$ python3 -q
>>> import numpy as np
>>> import numpy.linalg as la
>>> np.set_printoptions(suppress=True, linewidth=200)
>>> M2 = np.array([[-2], [7]])
>>> C = np.array([[2, 2]])
>>> mat = M2 @ C
>>> print(mat)
[[-4 -4]
 [14 14]]
>>> Uu, sv, Vh = la.svd(mat)
>>> V = Vh[:(sv > 1e-8).sum()]
>>> rng = np.random.default_rng(7912)
>>> x = mat[1] + 2 * mat[0] + rng.integers(2) * np.eye(2)[1]
>>> print(x)
[6. 7.]
>>> print(np.round(V.T @ V, 2))
[[0.5 0.5]
 [0.5 0.5]]
>>> print(np.round(np.diag(V.T @ V), 2))
[0.5 0.5]
>>> print(round(la.norm(x - V.T @ V @ x), 2))
0.71
>>> hat = np.triu(np.array([[3, 0], [0, 0]]), 1) + np.eye(2)
>>> M2 = hat @ mat @ la.inv(hat)
>>> print(hat @ mat - mat @ hat)
[[0. 0.]
 [0. 0.]]
>>> print(M2)
[[-4. -4.]
 [14. 14.]]
>>> print(round(la.det(M2), 2))
0.0
>>> print(np.poly(M2))
[  1. -10.   0.]
>>> print(round(float(la.eigvals(mat).sum().real), 2))
10.0
>>> print(np.poly(mat))
[  1. -10.   0.]
>>> print(round(float(la.det(mat[::-1])), 2))
-0.0
>>> print(round(float(la.det(2 * mat)), 2), round(float(la.det(mat)), 2))
0.0 0.0
>>> W1 = np.array([[3, 3, 2, 2, 0], [0, 2, 1, 3, 3]])
>>> c = np.array([-3, 2, -2, -1, 0])
>>> hid = np.maximum(mat @ W1 + c, 0)
>>> print(la.matrix_rank(hid))
1
>>> print(hid)
[[ 0  0  0  0  0]
 [39 72 40 69 42]]
>>> C = np.array([[1, 1], [1, 0], [1, 2], [0, 1], [0, 2]])
>>> print(W1 @ C)
[[ 8  9]
 [ 3 11]]
>>> data = np.loadtxt("mat.csv", delimiter=",")
>>> print(data.round(2))
[[-0.67 -0.72  0.02 -0.1 ]
 [ 0.45 -0.57  0.23  0.11]
 [-0.13 -0.03 -0.64  0.74]
 [ 0.45 -0.32 -0.66 -0.43]
 [ 0.36 -0.25  0.33  0.49]]
>>> # orthonormal columns
>>> hat = data @ la.solve(data.T @ data, data.T)
>>> print(hat.round(2))
[[ 0.98  0.1   0.03 -0.04 -0.1 ]
 [ 0.1   0.59 -0.11  0.18  0.43]
 [ 0.03 -0.11  0.97  0.05  0.11]
 [-0.04  0.18  0.05  0.92 -0.19]
 [-0.1   0.43  0.11 -0.19  0.55]]
>>> print(np.round((np.eye(5) - hat) @ data, 2) + 0)
[[0. 0. 0. 0.]
 [0. 0. 0. 0.]
 [0. 0. 0. 0.]
 [0. 0. 0. 0.]
 [0. 0. 0. 0.]]
>>> labels = rng.permutation(4)
>>> M2 = data[:, labels] * rng.choice([-1, 1], 4)
>>> print(M2.round(2))
[[ 0.72  0.67  0.02 -0.1 ]
 [ 0.57 -0.45  0.23  0.11]
 [ 0.03  0.13 -0.64  0.74]
 [ 0.32 -0.45 -0.66 -0.43]
 [ 0.25 -0.36  0.33  0.49]]
>>> Uu, _, Vh = la.svd(data.T @ M2)
>>> print(np.round(Uu @ Vh, 2) + 0)
[[ 0. -1.  0.  0.]
 [-1.  0.  0.  0.]
 [ 0.  0.  1.  0.]
 [ 0.  0.  0.  1.]]
>>> print(labels)
[1 0 2 3]
>>> print(np.round(la.lstsq(data, M2)[0], 2) + 0)
[[ 0. -1.  0.  0.]
 [-1.  0.  0.  0.]
 [ 0.  0.  1.  0.]
 [ 0.  0.  0.  1.]]
>>> F = np.load("x.npy")
>>> print(F)
[[-0.9  1.4  1.6 -0.7 -0.3]
 [-2.8  0.3 -0.5 -0.5  2. ]
 [ 0.5 -0.4 -0.4 -0.3  0.5]
 [ 0.7  0.5  0.9  0.5 -0.8]
 [-0.3 -0.1  1.2 -1.4  0.4]]
>>> blk = np.stack([F, -2 * F, F[::-1]])
>>> print(blk.shape)
(3, 5, 5)
>>> print(np.round(la.det(blk), 2))
[-2.28 72.89 -2.28]
>>> print((blk @ F.T).shape)
(3, 5, 5)
>>> labels = rng.permutation(5)
>>> print(labels)
[3 4 0 1 2]
>>> M2 = F[labels][:, labels]
>>> print(np.round(np.sort(np.abs(la.eigvals(M2))), 2))
[0.81 0.81 1.3  1.63 1.63]
>>> print(M2)
[[ 0.5 -0.8  0.7  0.5  0.9]
 [-1.4  0.4 -0.3 -0.1  1.2]
 [-0.7 -0.3 -0.9  1.4  1.6]
 [-0.5  2.  -2.8  0.3 -0.5]
 [-0.3  0.5  0.5 -0.4 -0.4]]
>>> print(np.allclose(M2, F))
False
>>> print(round(la.det(M2), 2), np.round(la.det(F[labels]), 2))
-2.28 -2.28
>>> Q, r_ = la.qr(M2)
>>> print(np.round(abs(r_[0, 0]), 2), round(float(la.norm(M2[:, 0])), 2))
1.74 1.74
>>> print(np.round(Q @ r_, 2))
[[ 0.5 -0.8  0.7  0.5  0.9]
 [-1.4  0.4 -0.3 -0.1  1.2]
 [-0.7 -0.3 -0.9  1.4  1.6]
 [-0.5  2.  -2.8  0.3 -0.5]
 [-0.3  0.5  0.5 -0.4 -0.4]]
>>> print(Q.round(2))
[[-0.29 -0.25 -0.14 -0.49 -0.78]
 [ 0.8  -0.24  0.25  0.24 -0.42]
 [ 0.4  -0.37 -0.62 -0.44  0.36]
 [ 0.29  0.85 -0.36 -0.13 -0.23]
 [ 0.17  0.16  0.64 -0.7   0.21]]
>>> print(np.trace(Q @ Q.T))
5.0
>>> print(Q.shape, r_.shape)
(5, 5) (5, 5)
